$ python -q
>>> import numpy as np
>>> np.set_printoptions(precision=3, suppress=True, linewidth=120, floatmode="fixed")
>>> F = np.loadtxt("m.csv", delimiter=",")
>>> print(F)
[[  2.974   4.131 -17.073  -2.877  10.119]
 [  2.043   5.969 -10.020  -2.059   3.958]
 [ -3.044 -10.981   4.005  -9.028  -7.902]
 [  1.903   7.025 -13.155  -6.004   2.064]]
>>> Uu, sv, Vt = np.linalg.svd(F)
>>> print(sv)
[30.004 14.395  6.073  0.102]
>>> B = Uu[:, :3] @ np.diag(sv[:3]) @ Vt[:3]
>>> print(np.linalg.matrix_rank(B))
3
>>> print(np.round(np.linalg.norm(F - B) / np.linalg.norm(F), 3))
0.003
>>> print(round(np.abs(F - B).max(), 3))
0.085
>>> print(np.linalg.matrix_rank(F, rtol=0.05))
3
>>> print(round(np.linalg.norm(F - B, 2), 3), np.round(sv[3], 3))
0.102 0.102
>>> def softmax(z):
...     e = np.exp(z - z.max(axis=-1, keepdims=True))
...     return e / e.sum(axis=-1, keepdims=True)
... 
>>> print(np.round(softmax(F[0]), 3) + 0)
[0.001 0.003 0.000 0.000 0.997]
>>> print(softmax(F).sum(axis=1))
[1.000 1.000 1.000 1.000]
>>> print(np.round(softmax(10 * F[0]), 3) + 0)
[0.000 0.000 0.000 0.000 1.000]
>>> S = F @ F.T / np.sqrt(5)
>>> print(softmax(S).round(6).argmax(axis=1))
[0 0 2 0]
>>> print(softmax(S)[0] @ F)
[  2.974   4.131 -17.073  -2.877  10.119]
>>> W = np.array([[1, 3, 0], [-1, -3, 2], [-2, 3, -2], [3, -1, 2], [3, -2, -3]])
>>> c = np.array([-5, 2, 5])
>>> act = np.maximum(F @ W + c, 0)
>>> print(act)
[[49.715  0.000 11.297]
 [16.811  0.000 20.986]
 [ 0.000 62.658  0.000]
 [ 4.368  0.000 27.160]]
>>> cent = np.array([[-3, -1, -2], [0, -1, 0], [-1, 3, -2]])
>>> print(W @ cent)
[[ -3  -4  -2]
 [  1  10  -2]
 [  8  -7   8]
 [-11   4 -10]
 [ -6 -10   0]]
>>> print(act @ cent)
[[-160.442  -15.824 -122.024]
 [ -71.419   46.147  -75.594]
 [   0.000  -62.658    0.000]
 [ -40.264   77.112  -63.056]]
>>> x0 = np.array([1, -1, -2, 1, -1])
>>> print(np.linalg.norm(F @ x0) <= np.linalg.norm(F, 2) * np.linalg.norm(x0) + 1e-9)
True
>>> print(F @ np.ones(5))
[ -2.726  -0.109 -26.950  -8.167]
>>> print(np.einsum("ij,j->i", F, x0))
[19.993 10.097 -1.199 13.120]
>>> print((F @ x0).argmax())
0
>>> print(F * x0)
[[  2.974  -4.131  34.146  -2.877 -10.119]
 [  2.043  -5.969  20.040  -2.059  -3.958]
 [ -3.044  10.981  -8.010  -9.028   7.902]
 [  1.903  -7.025  26.310  -6.004  -2.064]]
>>> print((F * x0).sum(axis=1))
[19.993 10.097 -1.199 13.120]
>>> W0 = np.load("x.npy")
>>> print(W0)
[[-1  1 -2  0]
 [ 1  1 -1  1]
 [ 2 -1 -1  1]
 [ 1  0  2  1]]
>>> x0 = np.array([0, 3, 0, -2])
>>> print(W0 * x0)
[[ 0  3  0  0]
 [ 0  3  0 -2]
 [ 0 -3  0 -2]
 [ 0  0  0 -2]]
>>> print(W0 @ np.ones(4))
[-2.000  2.000  1.000  4.000]
>>> print(np.sign((W0 @ x0).round(6)))
[ 1  1 -1 -1]
>>> print(W0 @ (2 * x0))
[  6   2 -10  -4]
>>> print((W0 @ x0).argmax())
0
>>> rng = np.random.default_rng(114)
>>> labels = rng.permutation(4)
>>> print(labels)
[1 3 2 0]
>>> B = W0[labels][:, labels]
>>> print(np.sort(np.abs(np.linalg.eigvals(B))))
[0.821 1.798 1.840 1.840]
>>> print(np.allclose(B, W0))
False
>>> print(np.trace(B))
0
>>> print(np.round(np.linalg.det(B), 3), round(np.linalg.det(W0[labels]), 3))
5.0 5.0
>>> B = np.array([[0, -2, 0], [-1, 1, -1]])
>>> cent = np.kron(B, W0)
>>> print(np.linalg.matrix_rank(cent))
8
>>> print(round(np.linalg.norm(cent, 2), 3), round(np.linalg.norm(B, 2) * np.linalg.norm(W0, 2), 3))
7.993 7.993
>>> B = W0[0, 0] * W0[1:] - np.outer(W0[1:, 0], W0[0])
>>> print(B)
[[ 0 -2  3 -1]
 [ 0 -1  5 -1]
 [ 0 -1  0 -1]]
>>> print(np.flatnonzero(~B.round(6).any(axis=1)))
[]
>>> print(np.linalg.matrix_rank(B), np.linalg.matrix_rank(W0))
3 4
>>> f = np.array([-3, 3, 3, 1, -2])
>>> v = np.array([-3, -3, 2, 0, 3])
>>> M = f[:, None] + v[None, :]
>>> print(M)
[[-6 -6 -1 -3  0]
 [ 0  0  5  3  6]
 [ 0  0  5  3  6]
 [-2 -2  3  1  4]
 [-5 -5  0 -2  1]]
>>> # row 2 repeats row 1
>>> B = M + rng.integers(-2, 3, (5, 2)) @ rng.integers(-2, 3, (2, 5))
>>> print(B)
[[-8  0  1  5  0]
 [ 0  0  5  3  6]
 [ 2 -5  3 -3  4]
 [-3 -1  4  1  8]
 [-4 -8 -1 -6  1]]
>>> print(B - M)
[[-2  6  2  8  0]
 [ 0  0  0  0  0]
 [ 2 -5 -2 -6 -2]
 [-1  1  1  0  4]
 [ 1 -3 -1 -4  0]]
>>> mat = np.load("run13.npy")
>>> print(mat)
[[-3 -2 -1  0  1]
 [ 2  3  4  5  6]
 [ 7  8  9 10 11]
 [12 13 14 15 16]
 [17 18 19 20 21]]
>>> print(mat.sum(axis=1))
[-5 20 45 70 95]
>>> np.linalg.rank(mat)
Traceback (most recent call last):
  File "<python-input-68>", line 1, in <module>
    np.linalg.rank(mat)
    ^^^^^^^^^^^^^^
AttributeError: module 'numpy.linalg' has no attribute 'rank'
>>> print(np.diff(mat, axis=0))
[[5 5 5 5 5]
 [5 5 5 5 5]
 [5 5 5 5 5]
 [5 5 5 5 5]]
>>> print(np.count_nonzero(mat))
24
>>> print(np.linalg.matrix_rank(mat))
2
>>> print(mat.sum(axis=0))
[35 40 45 50 55]
>>> B = mat + rng.integers(-2, 3, (5, 2)) @ rng.integers(-2, 3, (2, 5))
>>> print(B)
[[-9 -1  3  0 -2]
 [ 0  2  4  5  7]
 [ 7 12 13 10  5]
 [12 15 16 15 13]
 [19 15 15 20 26]]
>>> print(np.linalg.matrix_rank(B - mat, tol=1e-8))
2
>>> print(B - mat)
[[-6  1  4  0 -3]
 [-2 -1  0  0  1]
 [ 0  4  4  0 -6]
 [ 0  2  2  0 -3]
 [ 2 -3 -4  0  5]]
>>> print(np.abs(B - mat).sum(axis=1))
[14  4 14  7 14]
>>> P = np.triu(np.array([[-2, 0, 1, 3, -3],
...     [-3, -3, -3, -1, -3],
...     [3, 1, -1, 3, -1],
...     [2, -2, 2, -2, -3],
...     [1, -2, -1, 1, -3]]), 1) + np.eye(5)
>>> B = P @ mat @ np.linalg.inv(P)
>>> print(np.trace(B), np.trace(mat))
45.0 45
>>> print(P @ mat - mat @ P)
[[  -8.000   -7.000   -9.000    5.000  -20.000]
 [ -84.000  -91.000  -91.000 -120.000  -78.000]
 [  19.000   21.000   40.000  -15.000  111.000]
 [ -51.000  -54.000  -30.000 -125.000   71.000]
 [   0.000    0.000   37.000  -90.000  184.000]]
>>> print(np.linalg.matrix_rank(B))
2
>>> W = np.array([[3, -6, 7, 5, -1],
...     [-5, 4, 6, -9, -5],
...     [7, -3, 9, -5, -1],
...     [4, 1, -3, -5, -2],
...     [7, 8, -9, 0, -4]])
>>> c = np.array([0, -1, 3, -7, -4])
>>> act = np.maximum(mat @ W + c, 0)
>>> print(np.linalg.matrix_rank(act))
3
>>> print((act > 0).astype(int))
[[1 1 0 1 1]
 [1 1 1 0 0]
 [1 1 1 0 0]
 [1 1 1 0 0]
 [1 1 1 0 0]]
>>> print(act)
[[  1  20   0   1   6]
 [ 81  40   2   0   0]
 [161  60  52   0   0]
 [241  80 102   0   0]
 [321 100 152   0   0]]
>>> cent = np.array([[0, 2, 2], [-2, -1, -1], [2, 1, -2], [-2, -1, 1], [1, 1, -2]])
>>> print(act @ cent)
[[-36 -13 -29]
 [-76 124 118]
 [-16 314 158]
 [ 44 504 198]
 [104 694 238]]
>>> print(np.round(mat @ np.linalg.pinv(mat) @ mat, 3) + 0)
[[-3.000 -2.000 -1.000  0.000  1.000]
 [ 2.000  3.000  4.000  5.000  6.000]
 [ 7.000  8.000  9.000 10.000 11.000]
 [12.000 13.000 14.000 15.000 16.000]
 [17.000 18.000 19.000 20.000 21.000]]
>>> print(np.round(np.trace(np.linalg.pinv(mat) @ mat), 3))
2.0
>>> print(np.linalg.lstsq(mat[:-1].T, mat[-1])[2])
2
>>> print(np.unique(mat.round(6), axis=0).shape)
(5, 5)
>>> print(np.abs(np.diag(np.linalg.qr(mat)[1])) > 1e-9)
[ True  True False False False]
>>> E = np.array([[3.0, -2.0, 0.0, 0.0],
...     [-3.0, -3.0, 0.0, 0.0],
...     [0.0, 0.0, 2.0, 0.0],
...     [0.0, 0.0, 1.0, 1.0]])
>>> O, V = np.linalg.qr(E[:, :3])[0], np.linalg.qr(E[:, 3:])[0]
>>> sv = np.linalg.svd(O.T @ V, compute_uv=False)
>>> print(np.degrees(np.arccos(sv.clip(0, 1))))
[63.435]
>>> print((sv > 0.9).sum())
0
>>> print(np.linalg.norm(E, axis=0))
[4.243 3.606 2.236 1.000]
>>> print(round(float(np.linalg.norm(E) ** 2 / np.linalg.norm(E, 2) ** 2), 3))
1.907
>>> print(round(float(np.linalg.norm(E[1] - E[0])), 3))
6.083
>>> print(round(float(np.linalg.norm(E, 1)), 3), round(float(np.linalg.norm(E, np.inf)), 3))
6.0 6.0
>>> arr = np.load("layer0.npy")
>>> print(arr)
[[ 5 -4  0  0]
 [-5  5  0  0]
 [ 0  0  5 -4]
 [ 0  0 -5  5]]
>>> # 2 blocks once reordered
>>> Uu, sv, Vt = np.linalg.svd(arr, full_matrices=False)
>>> print(np.cumsum(sv ** 2) / np.sum(sv ** 2))
[0.498 0.997 0.998 1.000]
>>> print(np.round(Vt @ Vt.T, 3) + 0)
[[1.000 0.000 0.000 0.000]
 [0.000 1.000 0.000 0.000]
 [0.000 0.000 1.000 0.000]
 [0.000 0.000 0.000 1.000]]
>>> print(sv / sv[0])
[1.000 1.000 0.055 0.055]
>>> print((sv > 1e-8).sum())
4
>>> print(np.allclose(Uu * sv @ Vt, arr))
True
>>> P = np.triu(np.array([[1, 3, 0, 1], [3, 1, 0, 2], [0, 3, 0, 0], [2, 3, 3, 3]]), 1) + np.eye(4)
>>> B = P @ arr @ np.linalg.inv(P)
>>> print(np.linalg.matrix_rank(B))
4
>>> print(np.trace(B), np.trace(arr))
20.0 20
>>> print(round(np.linalg.det(B), 3))
25.0
>>> w, V = np.linalg.eig(arr)
>>> print(round(np.prod(w), 3))
25.0
>>> data = np.load("data.npy")
>>> print(data)
[[-1.020  2.684  1.318 -1.708  1.761]
 [-1.869  0.464  2.218  0.926 -2.552]
 [ 1.020  1.102 -1.246 -2.427 -2.510]
 [ 0.000 -2.603  1.845 -2.398  0.260]
 [-3.229 -0.768 -2.094 -0.763  0.129]]
>>> W = np.array([[5, 0, 2, 4, 0, 5],
...     [0, 4, 5, 4, 0, 5],
...     [0, 1, 5, 4, 5, 2],
...     [4, 1, 5, 1, 4, 2]])
>>> c = np.array([-2, 1, -2, -2, -1, -1])
>>> act = np.maximum(W0 @ W + c, 0)
>>> print((act > 0).astype(int))
[[0 1 0 0 0 0]
 [1 1 1 1 0 1]
 [1 0 0 0 0 1]
 [1 1 1 1 1 1]]
>>> cent = np.array([[2, -1, 1], [-1, 2, 1], [0, 2, 0], [2, 2, 2], [2, -1, 0], [-1, 2, 1]])
>>> print(W @ cent)
[[13 17 18]
 [-1 36 17]
 [15 19 11]
 [15 10  9]]
>>> print((act @ cent).round(6).argmax(axis=1))
[1 1 0 1]
>>> C2 = data.T @ data
>>> print(np.trace(C2), (data ** 2).sum())
80.0 80.0
>>> print(np.diag(C2))
[16.000 16.000 16.000 16.000 16.000]
>>> print(np.linalg.svd(data, compute_uv=False) ** 2)
[16.000 16.000 16.000 16.000 16.000]
>>> print(np.allclose(C2, C2.T))
True
>>> print(np.round(data @ data.T, 3) + 0)
[[16.000  0.000  0.000  0.000  0.000]
 [ 0.000 16.000  0.000  0.000  0.000]
 [ 0.000  0.000 16.000  0.000  0.000]
 [ 0.000  0.000  0.000 16.000  0.000]
 [ 0.000  0.000  0.000  0.000 16.000]]
>>> print(round(data[:, 1] @ data[:, 0], 3))
0.0
